>>> import numpy as np
>>> from numpy import linalg as LA
>>> np.set_printoptions(precision=3, suppress=True, linewidth=200)
>>> J = np.loadtxt("w.csv", delimiter=",")
>>> print(J)
[[  0.942  16.071 -27.617  -7.366  -1.583]
 [  1.784  -9.252  -8.872  10.91    3.061]
 [ -0.72   -2.752  21.527 -11.433  -0.636]
 [  1.839   0.619 -15.899   0.685  -1.028]
 [ -2.121   2.801  18.283  -3.67    1.479]
 [  0.32   17.87    4.779  -0.3    -0.493]
 [  0.73   -2.674  31.171  -5.549   1.141]
 [  0.706  -1.915   2.682   2.634  -1.868]
 [  0.175 -16.964   0.857   2.064   0.608]
 [  0.226 -21.244  12.524  -7.649   0.071]
 [  1.198   1.23  -21.24    3.651   2.324]
 [  0.054   6.727  20.386   5.533  -1.617]
 [  0.982  -0.843  14.282   9.887  -2.578]
 [ -2.616  -7.318 -13.688   1.045  -2.066]
 [  0.455  -0.711   7.864  -0.61    0.584]
 [  1.043  -1.448 -19.696   5.067   1.771]
 [  1.137 -11.583 -16.208   1.533  -1.782]
 [  2.017  23.205 -42.239   2.865   1.954]
 [  1.347 -11.667 -11.127  -9.012   1.3  ]
 [  0.239  -4.653  -1.324  -5.464  -2.107]
 [ -0.544  -2.715   2.361   0.691   0.962]
 [ -0.179  11.686  44.699   0.899  -1.865]
 [  0.196  14.966 -17.482  -8.251   1.279]
 [ -0.875   2.799  10.798   1.312  -2.893]
 [ -0.042 -25.249 -17.851   0.305   3.177]
 [  1.473  15.249  -6.335  -0.526  -1.005]
 [ -0.089 -10.807 -14.322   2.789   1.92 ]
 [  0.591   1.837  10.231  -9.897  -2.719]
 [  0.245  10.93    8.759   3.545  -3.476]
 [  0.513   8.024  -6.269   8.366  -1.249]
 [ -0.505   2.585 -13.887  -1.768  -3.868]
 [  1.539  -5.943  31.482  -4.256  -0.882]
 [  0.179  -1.917  23.797  -3.4    -1.295]
 [ -0.576   7.189  -0.892  10.032   0.533]]
>>> x = np.array([-9, 2, -1, 9, 2])
>>> target = J @ x
>>> LA.lstsq(J, target)[0]
array([-9.,  2., -1.,  9.,  2.])
>>> rng = np.random.default_rng(406806)
>>> target = target + 0.05 * rng.normal(size=34)
>>> target
array([ -18.18 ,   78.51 , -124.732,    4.645,  -23.687,   24.394,  -90.769,    7.101,  -16.59 , -125.818,   50.445,   39.155,   58.96 ,   27.874,  -17.644,   56.537,   -7.076,  100.151, -102.827,
        -63.537,    5.154,  -15.386,  -25.996,    8.717,  -23.16 ,   16.811,   22.377, -106.417,   35.897,   90.56 ,   -0.007,  -97.312,  -62.426,  111.768])
>>> b, *_ = LA.lstsq(J, target)
>>> [round(float(LA.norm(LA.solve(J.T @ J + lam * np.eye(5), J.T @ target))), 2) for lam in (0, 1, 10, 100)]
[13.09, 12.9, 11.67, 8.81]
>>> np.round(J.T @ (target - J @ b), 3) + 0
array([0., 0., 0., 0., 0.])
>>> u = np.array([2, 3, 1])
>>> np.cross(J[25, :3], J[32, :3])
array([350.736, -36.187,  -5.553])
>>> C2 = np.cov(J, rowvar=False)
>>> np.polyfit(J[:, 4], J[:, 0], 1)
array([0.1  , 0.381])
>>> np.median(J, axis=0)
array([ 0.282, -0.777, -0.018,  0.688, -0.759])
>>> print(LA.eigvalsh(C2)[::-1])
[362.82  120.971  32.125   2.973   0.925]
>>> J.std(axis=0)
array([ 1.006, 10.86 , 18.7  ,  5.691,  1.875])
>>> np.argwhere(np.triu(np.abs(np.corrcoef(J.T)) > 0.8, 1))
array([], shape=(0, 2), dtype=int64)
>>> x = np.array([-3, -1, -2, 3, 2])
>>> h = np.maximum(J @ x, 0)
>>> J.T @ h
array([  355.607, -1894.207, -9968.903,  2008.094,   608.054])
>>> np.tanh(J @ x)
array([ 1.   ,  1.   , -1.   ,  1.   , -1.   , -1.   , -1.   , -0.886,  1.   , -1.   ,  1.   , -1.   , -1.   ,  1.   , -1.   ,  1.   ,  1.   ,  1.   ,  1.   , -1.   ,  0.999, -1.   , -0.992, -1.   ,
        1.   , -1.   ,  1.   , -1.   , -1.   ,  1.   ,  1.   , -1.   , -1.   ,  1.   ])
>>> m1 = np.load("arr.npy")
>>> m1
array([[-1,  2, -7,  1,  7],
       [ 2, -1,  2, -7,  1],
       [-7,  2, -1,  2, -7],
       [ 1, -7,  2, -1,  2],
       [ 7,  1, -7,  2, -1]])
>>> print([round(float(LA.det(m1[:i, :i])), 2) + 0 for i in range(1, 6)])
[-1.0, -3.0, 0.0, 1875.0, -30625.0]
>>> round(LA.eigvalsh(m1).min(), 3)
np.float64(-12.055)
>>> w, evecs = LA.eigh(m1)
>>> x = np.array([3, 3, 1, 2, 3])
>>> np.abs(m1).sum(axis=1).max(), np.round(np.abs(w).max(), 3)
(np.int64(19), np.float64(13.033))
>>> P = np.triu(np.array([[2, -4, -4, -5, 5],
...     [0, -5, 4, 0, 1],
...     [1, 1, -2, 4, 5],
...     [-3, 3, 4, -5, -2],
...     [-2, -2, 4, 5, -5]]), 1) + np.eye(5)
>>> A2 = P @ m1 @ LA.inv(P)
>>> round(float(LA.det(A2)), 3)
-30625.0
>>> A2
array([[   49.,   234.,  -796.,  3465., 10447.],
       [  -19.,   -68.,   187.,  -840., -2480.],
       [   32.,   107.,  -328.,  1480.,  4329.],
       [  -13.,   -61.,   208.,  -902., -2714.],
       [    7.,    29.,   -95.,   417.,  1244.]])
>>> (A2 - A2.T) / 2
array([[    0. ,   126.5,  -414. ,  1739. ,  5220. ],
       [ -126.5,     0. ,    40. ,  -389.5, -1254.5],
       [  414. ,   -40. ,     0. ,   636. ,  2212. ],
       [-1739. ,   389.5,  -636. ,     0. , -1565.5],
       [-5220. ,  1254.5, -2212. ,  1565.5,     0. ]])
>>> (A2 + A2.T) / 2
array([[   49. ,   107.5,  -382. ,  1726. ,  5227. ],
       [  107.5,   -68. ,   147. ,  -450.5, -1225.5],
       [ -382. ,   147. ,  -328. ,   844. ,  2117. ],
       [ 1726. ,  -450.5,   844. ,  -902. , -1148.5],
       [ 5227. , -1225.5,  2117. , -1148.5,  1244. ]])
>>> np.trace(A2)
np.float64(-5.0)
>>> A2 @ A2
array([[   567.,   1980.,  -5903.,  26114.,  77757.],
       [   -95.,   -493.,   1952.,  -8435., -25690.],
       [   102.,    377.,  -1294.,   5793.,  17588.],
       [   -94.,   -322.,    931.,  -4099., -12287.],
       [    39.,    140.,   -433.,   1909.,   5752.]])
>>> (m1 + m1.T) / 2
array([[-1.,  2., -7.,  1.,  7.],
       [ 2., -1.,  2., -7.,  1.],
       [-7.,  2., -1.,  2., -7.],
       [ 1., -7.,  2., -1.,  2.],
       [ 7.,  1., -7.,  2., -1.]])
>>> np.allclose(m1 @ m1.T, m1.T @ m1)
True
>>> print(LA.matrix_power(m1, 2))
[[104 -18 -29 -16  39]
 [-18  59 -39  22 -16]
 [-29 -39 107 -39 -29]
 [-16  22 -39  59 -18]
 [ 39 -16 -29 -18 104]]
>>> data = np.load("case8.npy")
>>> data
array([[ 4,  4, -1, -2, -1,  5,  3],
       [ 3,  4,  4, -1, -2, -1,  5],
       [ 5,  3,  4,  4, -1, -2, -1],
       [-1,  5,  3,  4,  4, -1, -2],
       [-2, -1,  5,  3,  4,  4, -1],
       [-1, -2, -1,  5,  3,  4,  4],
       [ 4, -1, -2, -1,  5,  3,  4]])
>>> W1 = np.array([[-2, -1, -3],
...     [-3, -4, 2],
...     [1, -5, -5],
...     [3, 4, 2],
...     [5, -3, 5],
...     [-5, -5, 0],
...     [5, -5, 4]])
>>> b = np.array([-2, 3, 1])
>>> H = np.maximum(data @ W1 + b, 0)
>>> (H > 0).mean(axis=0)
array([0.714, 0.   , 0.714])
>>> Z = np.array([[-3, 5, -5], [9, -8, 3], [8, -6, 5]])
>>> print(H @ Z)
[[  40  -30   25]
 [  -3    5   -5]
 [   0    0    0]
 [ 107  -39   20]
 [ -26   58  -60]
 [ 263 -101   55]
 [ 234 -126   90]]
>>> print(W1 @ Z)
[[-27  16  -8]
 [-11   5  13]
 [-88  75 -45]
 [ 43 -29   7]
 [ -2  19  -9]
 [-30  15  10]
 [-28  41 -20]]
>>> (H @ Z).round(6).argmax(axis=1)
array([0, 1, 0, 0, 1, 0, 0])
>>> x = np.array([8, 0, 6, 1, 4, 7, 1])
>>> target = data @ x
>>> print(target)
[58 37 49 21 60 35 64]
>>> np.round(LA.solve(data, data[:, 3]), 3) + 0
array([0., 0., 0., 1., 0., 0., 0.])
>>> np.round(LA.solve(data.T, data[2]), 3) + 0
array([0., 0., 1., 0., 0., 0., 0.])
>>> np.round(LA.solve(data, target + data[:, 6]), 3) + 0
array([8., 0., 6., 1., 4., 7., 2.])
>>> print(np.round(LA.solve(data, target), 3) + 0)
[8. 0. 6. 1. 4. 7. 1.]
>>> x = np.array([-1, 2, 1, 0, 2, 0, 0])
>>> print(np.sign((data @ x).round(6)))
[1 1 1 1 1 1 1]
>>> print(data * x)
[[-4  8 -1  0 -2  0  0]
 [-3  8  4  0 -4  0  0]
 [-5  6  4  0 -2  0  0]
 [ 1 10  3  0  8  0  0]
 [ 2 -2  5  0  8  0  0]
 [ 1 -4 -1  0  6  0  0]
 [-4 -2 -2  0 10  0  0]]
>>> data @ np.eye(7)[2]
array([-1.,  4.,  4.,  3.,  5., -1., -2.])
>>> data @ np.ones(7)
array([12., 12., 12., 12., 12., 12., 12.])
>>> X = np.loadtxt("m.csv", delimiter=",")
>>> X
array([[0.222, 0.111, 0.222, 0.222, 0.   , 0.222],
       [0.2  , 0.267, 0.133, 0.067, 0.2  , 0.133],
       [0.333, 0.222, 0.111, 0.111, 0.   , 0.222],
       [0.333, 0.111, 0.222, 0.111, 0.111, 0.111],
       [0.2  , 0.2  , 0.2  , 0.3  , 0.1  , 0.   ],
       [0.133, 0.133, 0.2  , 0.133, 0.2  , 0.2  ]])
>>> np.sort(np.abs(LA.eigvals(X)))[::-1]
array([1.   , 0.178, 0.157, 0.157, 0.121, 0.067])
>>> LA.matrix_power(X, 100)
array([[0.239, 0.17 , 0.181, 0.151, 0.093, 0.166],
       [0.239, 0.17 , 0.181, 0.151, 0.093, 0.166],
       [0.239, 0.17 , 0.181, 0.151, 0.093, 0.166],
       [0.239, 0.17 , 0.181, 0.151, 0.093, 0.166],
       [0.239, 0.17 , 0.181, 0.151, 0.093, 0.166],
       [0.239, 0.17 , 0.181, 0.151, 0.093, 0.166]])
>>> pr = np.eye(6)[3]
>>> for _ in range(4):
...     pr = pr @ X
...     print(pr.round(3))
... 
[0.333 0.111 0.222 0.111 0.111 0.111]
[0.244 0.165 0.183 0.167 0.068 0.173]
[0.24  0.167 0.182 0.148 0.093 0.17 ]
[0.238 0.169 0.181 0.152 0.093 0.167]
>>> Q, R = LA.qr(X)
>>> np.abs(np.diag(R))
array([0.608, 0.195, 0.183, 0.16 , 0.086, 0.118])
>>> print(Q.shape, R.shape)
(6, 6) (6, 6)
>>> np.allclose(R.T @ R, X.T @ X)
True
>>> round(abs(R[0, 0]), 3), round(LA.norm(X[:, 0]), 3)
(np.float64(0.608), np.float64(0.608))
>>> np.round(Q @ R, 3) + 0
array([[0.222, 0.111, 0.222, 0.222, 0.   , 0.222],
       [0.2  , 0.267, 0.133, 0.067, 0.2  , 0.133],
       [0.333, 0.222, 0.111, 0.111, 0.   , 0.222],
       [0.333, 0.111, 0.222, 0.111, 0.111, 0.111],
       [0.2  , 0.2  , 0.2  , 0.3  , 0.1  , 0.   ],
       [0.133, 0.133, 0.2  , 0.133, 0.2  , 0.2  ]])
>>> feats = np.loadtxt("data.csv", delimiter=",")
>>> feats
array([[ 2.122, -2.767, -0.357, -0.376],
       [-2.767, -0.521, -1.46 ,  0.749],
       [-0.357, -1.46 , -2.559,  0.418],
       [-0.376,  0.749,  0.418, -1.043]])
>>> round(float(LA.det(feats.T)), 3)
-16.009
>>> round(float(np.einsum("ii->", feats)), 3)
-2.001
>>> P = np.triu(np.array([[4, 7, 3, 0], [6, 7, 1, 1], [5, 7, 7, 7], [1, 8, 4, 7]]), 1) + np.eye(4)
>>> A2 = P @ feats @ LA.inv(P)
>>> np.poly(A2)
array([  1.   ,   2.001, -14.996, -32.006, -16.009])
>>> LA.matrix_rank(A2)
np.int64(4)
>>> round(np.trace(A2), 3), round(float(np.trace(feats)), 3)
(np.float64(-2.001), -2.001)
>>> M = np.load("x.npy")
>>> print(M)
[[1.    0.5   0.25  0.125 0.062 0.031]
 [0.5   1.    0.5   0.25  0.125 0.062]
 [0.25  0.5   1.    0.5   0.25  0.125]
 [0.125 0.25  0.5   1.    0.5   0.25 ]
 [0.062 0.125 0.25  0.5   1.    0.5  ]
 [0.031 0.062 0.125 0.25  0.5   1.   ]]
>>> # symmetric
>>> x = np.ones(6)
>>> for _ in range(5):
...     x = M @ x
...     x /= LA.norm(x)
...     print(round(x @ M @ x, 3))
... 
2.387
2.392
2.393
2.393
2.393
>>> round(float(LA.eigvalsh(M)[-1]), 3)
2.393
>>> A2 = M + rng.integers(-2, 3, (6, 2)) @ rng.integers(-2, 3, (2, 6))
>>> A2
array([[ 5.   , -1.5  ,  4.25 ,  2.125, -3.938, -1.969],
       [ 2.5  , -5.   ,  0.5  , -1.75 , -3.875,  0.062],
       [-2.75 ,  4.5  , -1.   ,  0.5  ,  4.25 ,  1.125],
       [ 1.125,  2.25 ,  2.5  ,  3.   ,  0.5  , -0.75 ],
       [ 0.062,  0.125,  0.25 ,  0.5  ,  1.   ,  0.5  ],
       [ 3.031,  1.062,  4.125,  3.25 , -1.5  , -1.   ]])
>>> LA.matrix_rank(A2 - M, tol=1e-8)
np.int64(2)
>>> E = np.load("dump.npy")
>>> print(E)
[[ 1.677  0.587 -1.55  -4.363 -5.587]
 [ 0.847  1.56  -2.247 -0.399 -1.059]
 [ 0.812 -2.812 -3.732 -7.029 -4.753]
 [ 4.15  -0.476 -1.61  -3.716 -2.346]
 [-2.18  -2.953 -4.366 -4.285 -3.733]
 [-3.556 -3.043 -3.661 -6.996 -9.231]
 [-1.49  -3.361 -4.802 -2.99  -0.876]
 [ 3.111  2.975 -1.058  2.283  1.511]
 [ 0.777  2.179 -1.213  0.757 -2.04 ]
 [ 5.349  4.87   0.422  2.07   0.575]
 [ 0.118  0.613 -2.14  -3.207 -4.81 ]
 [-0.124 -0.674 -2.471 -5.828 -7.009]
 [-6.286 -5.332 -6.365 -6.019 -5.576]]
>>> x = np.array([-1, 6, 8, 2, 3])
>>> target = E @ x
>>> print(LA.solve(E.T @ E, E.T @ target))
[-1.  6.  8.  2.  3.]
>>> LA.lstsq(E, target)[0]
array([-1.,  6.,  8.,  2.,  3.])
>>> target = target + 0.02 * rng.normal(size=13)
>>> print(target)
[ -36.009  -13.47   -75.869  -34.35   -70.265  -85.677  -65.692   15.385   -1.988   33.104  -34.389  -56.373 -105.393]
>>> b, *_ = LA.lstsq(E, target)
>>> b
array([-0.99 ,  5.984,  8.001,  2.018,  2.986])
>>> [round(float(LA.norm(LA.solve(E.T @ E + lam * np.eye(5), E.T @ target))), 2) for lam in (0, 1, 10, 100)]
[10.67, 9.9, 8.99, 6.92]
>>> np.round(LA.norm(target - E @ b), 3)
np.float64(0.057)
>>> print(b.round())
[-1.  6.  8.  2.  3.]
>>> cen = J - J.mean(axis=0)
>>> evecs = LA.svd(cen)[2][:3]
>>> A2 = cen - cen @ evecs.T @ evecs
>>> np.round(np.diag(evecs.T @ evecs), 3) + 0
array([0.   , 0.997, 0.999, 0.999, 0.004])
>>> np.round(LA.norm(A2) / LA.norm(cen), 3)
np.float64(0.087)
>>> print(np.round(np.cov(cen @ evecs.T, rowvar=False), 3) + 0)
[[362.82    0.      0.   ]
 [  0.    120.971   0.   ]
 [  0.      0.     32.125]]
>>> print((cen @ evecs.T).std(axis=0))
[18.766 10.836  5.584]
>>> print(LA.norm(A2, axis=1).round(6).argmax())
13
>>> A2.std(axis=0)
array([0.961, 0.086, 0.059, 0.038, 1.687])
>>> A2 = np.array([[0, 3, 1, 3, 3, -5, 2, -4, -3],
...     [-4, 3, 5, 5, -5, 4, 4, -1, -2],
...     [-5, -1, 3, 3, 2, -5, 5, 1, 3],
...     [-5, 0, -1, 1, 4, -5, -3, -5, -3],
...     [5, 3, -2, 5, -5, 2, 2, 2, 5],
...     [0, -2, 3, -3, 1, 0, -2, 5, -5],
...     [5, 2, 4, -1, 5, -4, 1, -4, 2],
...     [5, -3, -4, -1, 0, -4, -5, -2, 1],
...     [-3, -5, -2, -3, 4, 1, 2, -3, 5]])
>>> arr = np.triu(A2)
>>> arr
array([[ 0,  3,  1,  3,  3, -5,  2, -4, -3],
       [ 0,  3,  5,  5, -5,  4,  4, -1, -2],
       [ 0,  0,  3,  3,  2, -5,  5,  1,  3],
       [ 0,  0,  0,  1,  4, -5, -3, -5, -3],
       [ 0,  0,  0,  0, -5,  2,  2,  2,  5],
       [ 0,  0,  0,  0,  0,  0, -2,  5, -5],
       [ 0,  0,  0,  0,  0,  0,  1, -4,  2],
       [ 0,  0,  0,  0,  0,  0,  0, -2,  1],
       [ 0,  0,  0,  0,  0,  0,  0,  0,  5]])
>>> Uu, sigma, Vh = LA.svd(arr)
>>> evecs = Vh[:(sigma > 1e-8).sum()]
>>> x = arr[2] + 5 * arr[4] + rng.integers(2) * np.eye(9)[2]
>>> x
array([  0.,   0.,   4.,   3., -23.,   5.,  15.,  11.,  28.])
>>> np.diag(evecs.T @ evecs)
array([0., 1., 1., 1., 1., 1., 1., 1., 1.])
>>> np.allclose(evecs.T @ evecs @ x, x)
True
>>> np.round(evecs.T @ evecs, 3) + 0
array([[0., 0., 0., 0., 0., 0., 0., 0., 0.],
       [0., 1., 0., 0., 0., 0., 0., 0., 0.],
       [0., 0., 1., 0., 0., 0., 0., 0., 0.],
       [0., 0., 0., 1., 0., 0., 0., 0., 0.],
       [0., 0., 0., 0., 1., 0., 0., 0., 0.],
       [0., 0., 0., 0., 0., 1., 0., 0., 0.],
       [0., 0., 0., 0., 0., 0., 1., 0., 0.],
       [0., 0., 0., 0., 0., 0., 0., 1., 0.],
       [0., 0., 0., 0., 0., 0., 0., 0., 1.]])
